$ python3 -q
>>> import numpy as np
>>> np.set_printoptions(precision=2, suppress=True, linewidth=140)
>>> rnd = lambda a: np.round(a, 2) + 0
>>> K = np.load("dump.npy")
>>> K
array([[ 0,  0, -5],
       [ 0, -2,  0],
       [-1,  0,  0]])
>>> f, r1 = K[1], K[2]
>>> f @ f
np.int64(4)
>>> f @ r1
np.int64(0)
>>> pr = (f @ r1) / (f @ f) * f
>>> (r1 - pr) @ f
np.float64(0.0)
>>> r1 - pr
array([-1.,  0.,  0.])
>>> np.unravel_index(np.abs(K).argmax(), K.shape)
(np.int64(0), np.int64(2))
>>> K - K[0]
array([[ 0,  0,  0],
       [ 0, -2,  5],
       [-1,  0,  5]])
>>> K[3]
Traceback (most recent call last):
  File "<python-input-13>", line 1, in <module>
    K[3]
    ~^^^
IndexError: index 3 is out of bounds for axis 0 with size 3
>>> K.shape
(3, 3)
>>> rnd(np.linalg.svd(K, compute_uv=False))
array([5., 2., 1.])
>>> rnd(K.mean(axis=0))
array([-0.33, -0.67, -1.67])
>>> C2 = K.T @ K
>>> np.linalg.matrix_rank(C2)
np.int64(3)
>>> np.diag(C2)
array([ 1,  4, 25])
>>> rnd(np.linalg.svd(K, compute_uv=False) ** 2)
array([25.,  4.,  1.])
>>> (K @ K.T).shape
(3, 3)
>>> rng = np.random.default_rng(536528)
>>> E = (rng.random((3, 3)) < 0.3) + np.eye(3)
>>> E /= E.sum(axis=1, keepdims=True)
>>> rnd(E)
array([[0.5 , 0.5 , 0.  ],
       [0.33, 0.33, 0.33],
       [0.  , 0.  , 1.  ]])
>>> Uu, sv, Vt = np.linalg.svd(E)
>>> V = Vt[:(sv > 1e-8).sum()]
>>> vec = E[1] + 3 * E[2] + rng.integers(2) * np.eye(3)[1]
>>> rnd(vec)
array([0.33, 0.33, 3.33])
>>> rnd(np.linalg.norm(vec - V.T @ V @ vec))
np.float64(0.0)
>>> rnd(np.diag(V.T @ V))
array([0.5, 0.5, 1. ])
>>> rnd(np.trace(np.linalg.pinv(E) @ E))
np.float64(2.0)
>>> np.abs(np.diag(np.linalg.qr(E)[1])) > 1e-9
array([ True, False,  True])
>>> np.linalg.lstsq(E[:-1].T, E[-1])[2]
np.int32(2)
>>> np.unique(E.round(6), axis=0).shape
(3, 3)
>>> f = np.array([-2, -2, 1])
>>> rnd(np.cross(E[1, :3], E[0, :3]))
array([-0.17,  0.17,  0.  ])
>>> rnd(np.polyval(f, E[1]))
array([0.11, 0.11, 0.11])
>>> vec = np.array([0, 2, 2])
>>> a = np.maximum(E @ vec, 0)
>>> np.maximum(E @ (3 * vec), 0)
array([3., 4., 6.])
>>> rnd(np.tanh(E @ vec))
array([0.76, 0.87, 0.96])
>>> np.flatnonzero(a > 1e-9)
array([0, 1, 2])
>>> rnd(E.T @ a)
array([0.94, 0.94, 2.44])
>>> rnd(E * (a > 1e-9)[:, None])
array([[0.5 , 0.5 , 0.  ],
       [0.33, 0.33, 0.33],
       [0.  , 0.  , 1.  ]])
>>> rnd(a)
array([1.  , 1.33, 2.  ])
>>> J = np.load("layer6.npy")
>>> J
array([[ 2, -3, -2],
       [ 2, -3, -2]])
>>> Uu, sv, Vt = np.linalg.svd(J)
>>> rnd(sv)
array([5.83, 0.  ])
>>> B = Uu[:, :1] @ np.diag(sv[:1]) @ Vt[:1]
>>> np.linalg.matrix_rank(B)
np.int64(1)
>>> rnd(np.abs(J - B).max())
np.float64(0.0)
>>> rnd(J @ np.linalg.pinv(J) @ J)
array([[ 2., -3., -2.],
       [ 2., -3., -2.]])
>>> np.abs(np.diag(np.linalg.qr(J)[1])) > 1e-9
array([ True, False])
>>> np.unique(J.round(6), axis=0).shape
(1, 3)
>>> B = np.array([[2, 1], [2, 0], [-1, 1]])
>>> np.einsum("ik,kj->ij", J, B)
array([[0, 0],
       [0, 0]])
>>> np.einsum("ij->j", J)
array([ 4, -6, -4])
>>> B.T @ J.T
array([[0, 0],
       [0, 0]])
>>> np.vstack([J, B.T]).shape
(4, 3)
>>> np.linalg.matrix_rank(J @ B)
np.int64(0)
>>> r = np.linalg.matrix_rank(J)
>>> r
np.int64(1)
>>> ns = np.linalg.svd(J)[2][r:].T
>>> [int(np.linalg.matrix_rank(J[:, :j + 1])) for j in range(3)]
[1, 1, 1]
>>> rnd(J @ ns)
array([[0., 0.],
       [0., 0.]])
>>> [int(np.linalg.matrix_rank(np.delete(J, i, axis=0))) for i in range(2)]
[1, 1]
>>> ns.shape
(3, 2)
>>> Uu, sv, Vt = np.linalg.svd(J, full_matrices=False)
>>> rnd(np.abs(Vt[0]))
array([0.49, 0.73, 0.49])
>>> rnd(Uu.T @ J @ Vt.T)
array([[5.83, 0.  ],
       [0.  , 0.  ]])
>>> (sv > 1e-8).sum()
np.int64(1)
>>> rnd(sv)
array([5.83, 0.  ])
>>> rnd(sv / sv[0])
array([1., 0.])
>>> np.allclose(Uu * sv @ Vt, J)
True
>>> X = np.load("test11.npy")
>>> X
array([[-4., -3.],
       [-3.,  4.]])
>>> rnd(np.linalg.matrix_power(X, 2))
array([[25.,  0.],
       [ 0., 25.]])
>>> np.allclose(X @ X.T, X.T @ X)
True
>>> np.linalg.determinant(X)
Traceback (most recent call last):
  File "<python-input-81>", line 1, in <module>
    np.linalg.determinant(X)
    ^^^^^^^^^^^^^^^^^^^^^
AttributeError: module 'numpy.linalg' has no attribute 'determinant'
>>> rnd(np.abs(np.linalg.eigvals(X)).max())
np.float64(5.0)
